>>> import numpy as np
>>> np.set_printoptions(suppress=True, linewidth=200)
>>> rnd = lambda a: np.round(a, 2) + 0
>>> A = np.array([[0.0, 0.0, 2.0, 2.0, 1.0, 0.0, 0.0],
...     [1.0, 1.0, 0.0, 1.0, 0.0, 1.0, 0.0],
...     [0.0, 2.0, 1.0, 2.0, 3.0, 2.0, 0.0],
...     [3.0, 0.0, 0.0, 1.0, 1.0, 1.0, 0.0],
...     [2.0, 2.0, 1.0, 2.0, 2.0, 3.0, 0.0],
...     [2.0, 1.0, 3.0, 2.0, 0.0, 0.0, 0.0],
...     [0.0, 0.0, 0.0, 0.0, 0.0, 0.0, 1.0]])
>>> rnd(np.sort(np.linalg.eigvals(A).real))
array([-1.35, -1.35, -0.89,  0.57,  0.57,  1.  ,  7.45])
>>> rnd(np.linalg.det(A))
np.float64(-48.0)
>>> (np.linalg.matrix_power((A != 0) + (A.T != 0) + np.eye(7), 7) > 0).astype(int)
array([[1, 1, 1, 1, 1, 1, 0],
       [1, 1, 1, 1, 1, 1, 0],
       [1, 1, 1, 1, 1, 1, 0],
       [1, 1, 1, 1, 1, 1, 0],
       [1, 1, 1, 1, 1, 1, 0],
       [1, 1, 1, 1, 1, 1, 0],
       [0, 0, 0, 0, 0, 0, 1]])
>>> np.flatnonzero(np.linalg.matrix_power((A != 0) + (A.T != 0) + np.eye(7), 7)[4])
array([0, 1, 2, 3, 4, 5])
>>> A @ A
array([[ 8.,  6.,  3.,  8., 10.,  9.,  0.],
       [ 6.,  2.,  5.,  6.,  2.,  2.,  0.],
       [18., 12., 10., 16., 11., 15.,  0.],
       [ 7.,  3., 10., 11.,  6.,  4.,  0.],
       [18., 11., 16., 20., 11., 12.,  0.],
       [ 7.,  7.,  7., 13., 13.,  9.,  0.],
       [ 0.,  0.,  0.,  0.,  0.,  0.,  1.]])
